% python3 -q
>>> import numpy as np
>>> np.set_printoptions(precision=1, suppress=True, linewidth=120, legacy="1.25")
>>> def rnd(a):
...     return np.round(a, 1) + 0
... 
>>> X = np.load("m.npy")
>>> print(rnd(X))
[[  8.4  -3.4   4.3  -7.2   2.7  22.4  11.6  -8.    7.   17.3  18.6   5.3]
 [  6.6  -3.    3.5  -6.5   1.3  16.8   8.6  -6.9   4.7  12.2  14.    3.9]
 [  5.1  -2.7   2.8  -5.7   0.2  12.2   6.2  -5.8   3.    8.2  10.3   2.7]
 [  5.   -2.7   2.8  -5.6   0.1  12.    6.1  -5.8   3.    8.   10.    2.7]
 [  4.6  -2.6   2.7  -5.4  -0.1  10.8   5.5  -5.5   2.5   7.    9.1   2.3]
 [  2.6  -1.8   1.8  -3.6  -1.1   4.9   2.4  -3.6   0.7   2.1   4.    0.7]
 [ -1.7   1.4  -3.4  -0.4   2.2  -0.7  -1.3   1.6  -1.1   1.3   0.8   2.8]
 [ -1.8   1.4  -3.5  -0.5   2.3  -0.8  -1.4   1.6  -1.2   1.4   0.8   3. ]
 [ -3.9   2.3  -7.7  -3.3   3.3  -3.1  -4.3   2.1  -4.4   0.3   0.9   6.3]
 [ -4.8   2.6  -9.4  -4.6   3.4  -4.5  -5.7   2.2  -6.   -0.6   0.7   7.6]
 [ -5.6   2.8 -10.9  -5.9   3.4  -5.7  -6.9   2.2  -7.5  -1.5   0.4   8.7]
 [ -6.2   3.  -12.1  -6.8   3.4  -6.8  -8.    2.2  -8.7  -2.4   0.1   9.5]
 [ -7.    3.1 -13.4  -8.    3.3  -8.2  -9.2   2.2 -10.1  -3.5  -0.3  10.5]]
>>> left, sigma, Vh = np.linalg.svd(X)
>>> V = Vh[:(sigma > 1e-8).sum()]
>>> rng = np.random.default_rng(110)
>>> vec = X[1] + 2 * X[4] + rng.integers(2) * np.eye(12)[7]
>>> print(rnd(vec))
[ 15.9  -8.2   8.8 -17.2   1.1  38.4  19.5 -16.8   9.8  26.2  32.2   8.6]
>>> print(rnd(np.linalg.norm(vec - V.T @ V @ vec)))
0.9
>>> print(rnd(np.diag(V.T @ V)))
[0.1 0.1 0.3 0.5 0.2 0.3 0.1 0.2 0.2 0.4 0.3 0.3]
>>> print(np.allclose(V.T @ V @ vec, vec))
False
>>> rk = np.linalg.matrix_rank(X)
>>> print(rk)
3
>>> ns = np.linalg.svd(X)[2][rk:].T
>>> print([int(np.linalg.matrix_rank(X[:i])) for i in range(1, len(X) + 1)])
[1, 2, 3, 3, 3, 3, 3, 3, 3, 3, 3, 3, 3]
>>> print([int(np.linalg.matrix_rank(X[:, :j + 1])) for j in range(12)])
[1, 2, 3, 3, 3, 3, 3, 3, 3, 3, 3, 3]
>>> print(np.allclose(X @ ns, 0))
True
>>> E = np.load("arr.npy")
>>> print(E)
[[ 4  0  0  0  0  0]
 [ 0  5  0  0  0  0]
 [ 0  0 -2  0  0  0]
 [ 0  0  0  3  0  0]
 [ 0  0  0  0 -5  0]
 [ 0  0  0  0  0  0]]
>>> print(E[:, 1] @ E[:, 0])
0
>>> print(E @ E.T)
[[16  0  0  0  0  0]
 [ 0 25  0  0  0  0]
 [ 0  0  4  0  0  0]
 [ 0  0  0  9  0  0]
 [ 0  0  0  0 25  0]
 [ 0  0  0  0  0  0]]
>>> print(rnd(np.linalg.pinv(E)))
[[ 0.2  0.   0.   0.   0.   0. ]
 [ 0.   0.2  0.   0.   0.   0. ]
 [ 0.   0.  -0.5  0.   0.   0. ]
 [ 0.   0.   0.   0.3  0.   0. ]
 [ 0.   0.   0.   0.  -0.2  0. ]
 [ 0.   0.   0.   0.   0.   0. ]]
